In [1]: import numpy as np

In [2]: np.set_printoptions(suppress=True, linewidth=200)

In [3]: tidy = lambda a: np.round(a, 1) + 0

In [4]: data = np.array([[0, 1, 0, 1, 0],
   ...:     [1, 0, 0, 1, 0],
   ...:     [0, 0, 0, 0, 1],
   ...:     [1, 1, 0, 0, 0],
   ...:     [0, 0, 1, 0, 0]])

In [5]: # 2 groups of indices that never mix

In [6]: tidy(np.linalg.det(data))
Out[6]: np.float64(-2.0)

In [7]: np.flatnonzero(np.linalg.matrix_power((data != 0) + (data.T != 0) + np.eye(5), 5)[2])
Out[7]: array([2, 4])

In [8]: (np.linalg.matrix_power((data != 0) + (data.T != 0) + np.eye(5), 5) > 0).astype(int)
Out[8]: 
array([[1, 1, 0, 1, 0],
       [1, 1, 0, 1, 0],
       [0, 0, 1, 0, 1],
       [1, 1, 0, 1, 0],
       [0, 0, 1, 0, 1]])

In [9]: tidy(np.sort(np.linalg.eigvals(data).real))
Out[9]: array([-1., -1., -1.,  1.,  2.])

In [10]: u, g = data[4], data[2]

In [11]: u @ g
Out[11]: np.int64(0)

In [12]: u @ u
Out[12]: np.int64(1)

In [13]: p = (u @ g) / (u @ u) * u

In [14]: g - p
Out[14]: array([0., 0., 0., 0., 1.])

In [15]: tidy(np.linalg.norm(u + g) ** 2 + np.linalg.norm(u - g) ** 2)
Out[15]: np.float64(4.0)

In [16]: p
Out[16]: array([0., 0., 0., 0., 0.])

In [17]: np.linalg.matrix_rank(np.outer(u, g))
Out[17]: np.int64(1)

In [18]: tidy(np.linalg.eigvals(data))
Out[18]: array([-1.,  2., -1.,  1., -1.])

In [19]: tidy(np.linalg.eigvals(data).sum().real)
Out[19]: np.float64(0.0)

In [20]: np.argwhere(np.triu(data))
Out[20]: 
array([[0, 1],
       [0, 3],
       [1, 3],
       [2, 4]])

In [21]: data.sum(axis=0)
Out[21]: array([2, 2, 1, 2, 1])

In [22]: np.trace(data @ data @ data) // 6
Out[22]: np.int64(1)

In [23]: data @ data
Out[23]: 
array([[2, 1, 0, 1, 0],
       [1, 2, 0, 1, 0],
       [0, 0, 1, 0, 0],
       [1, 1, 0, 2, 0],
       [0, 0, 0, 0, 1]])

In [24]: L = np.diag(data.sum(axis=1)) - data

In [25]: L
Out[25]: 
array([[ 2, -1,  0, -1,  0],
       [-1,  2,  0, -1,  0],
       [ 0,  0,  1,  0, -1],
       [-1, -1,  0,  2,  0],
       [ 0,  0, -1,  0,  1]])

In [26]: round(np.linalg.det(L[1:, 1:]))
Out[26]: 0

In [27]: np.linalg.matrix_rank(L)
Out[27]: np.int64(3)

In [28]: rng = np.random.default_rng(7967)

In [29]: z = rng.permutation(5)

In [30]: z
Out[30]: array([2, 3, 0, 1, 4])

In [31]: Y = data[z][:, z]

In [32]: tidy(np.linalg.det(Y)), tidy(np.linalg.det(data[z]))
Out[32]: (np.float64(-2.0), np.float64(-2.0))

In [33]: np.trace(Y)
Out[33]: np.int64(0)

In [34]: np.allclose(Y, data)
Out[34]: False

In [35]: J = np.array([[1.0, 4.0, 0.0, 0.0, 0.0, 0.0],
    ...:     [4.0, -3.0, 4.0, 0.0, 0.0, 0.0],
    ...:     [0.0, 4.0, -1.0, 4.0, 0.0, 0.0],
    ...:     [0.0, 0.0, 4.0, -3.0, 4.0, 0.0],
    ...:     [0.0, 0.0, 0.0, 4.0, 5.0, 4.0],
    ...:     [0.0, 0.0, 0.0, 0.0, 4.0, -1.0]])

In [36]: # symmetric

In [37]: w, vecs = np.linalg.eigh(J)

In [38]: np.abs(vecs[:, -1]).round(6).argmax()
Out[38]: np.int64(4)

In [39]: tidy(np.linalg.eigvalsh(J + 3 * np.eye(6)))
Out[39]: array([-5.7, -2.4,  0.6,  4.3,  7.8, 11.4])

In [40]: tidy(w)
Out[40]: array([-8.7, -5.4, -2.4,  1.3,  4.8,  8.4])

In [41]: np.unique(w.round(6) + 0, return_counts=True)[1]
Out[41]: array([1, 1, 1, 1, 1, 1])

In [42]: tidy(w.sum()), np.trace(J)
Out[42]: (np.float64(-2.0), np.float64(-2.0))

In [43]: tidy(vecs.T @ J @ vecs)
Out[43]: 
array([[-8.7,  0. ,  0. ,  0. ,  0. ,  0. ],
       [ 0. , -5.4,  0. ,  0. ,  0. ,  0. ],
       [ 0. ,  0. , -2.4,  0. ,  0. ,  0. ],
       [ 0. ,  0. ,  0. ,  1.3,  0. ,  0. ],
       [ 0. ,  0. ,  0. ,  0. ,  4.8,  0. ],
       [ 0. ,  0. ,  0. ,  0. ,  0. ,  8.4]])

In [44]: tidy(vecs @ np.diag(w) @ vecs.T)
Out[44]: 
array([[ 1.,  4.,  0.,  0.,  0.,  0.],
       [ 4., -3.,  4.,  0.,  0.,  0.],
       [ 0.,  4., -1.,  4.,  0.,  0.],
       [ 0.,  0.,  4., -3.,  4.,  0.],
       [ 0.,  0.,  0.,  4.,  5.,  4.],
       [ 0.,  0.,  0.,  0.,  4., -1.]])

In [45]: Q, _ = np.linalg.qr(np.array([[1.7, 0.0], [-0.9, -0.7]]))

In [46]: vecs, _ = np.linalg.qr(np.array([[-0.1, 0.9, 0.0, 1.1, -0.4],
    ...:     [-0.7, 0.4, 1.2, 1.4, 1.4],
    ...:     [-1.0, 0.6, 0.3, -2.0, 2.2],
    ...:     [1.2, -0.3, -0.1, 0.0, 0.9],
    ...:     [0.9, 1.2, -0.8, -0.9, 0.6]]))

In [47]: s = 5 * 0.9 ** np.arange(2)

In [48]: feats = Q[:, :2] * s @ vecs[:2]

In [49]: tidy(feats)
Out[49]: 
array([[-0.5,  1.9,  1.5, -2.3, -3.5],
       [-1.6, -2.1,  3.5,  1.4,  0.2]])

In [50]: tidy(np.linalg.norm(feats[0], 1)), tidy(np.linalg.norm(feats[0], np.inf))
Out[50]: (np.float64(9.8), np.float64(3.5))

In [51]: tidy(np.linalg.norm(feats, 1)), tidy(np.linalg.norm(feats, np.inf))
Out[51]: (np.float64(5.0), np.float64(9.8))

In [52]: tidy(np.linalg.norm(feats, "nuc"))
Out[52]: np.float64(9.5)

In [53]: tidy(np.linalg.norm(feats) ** 2 / np.linalg.norm(feats, 2) ** 2)
Out[53]: np.float64(1.8)

In [54]: tidy(np.linalg.norm(feats, 2))
Out[54]: np.float64(5.0)
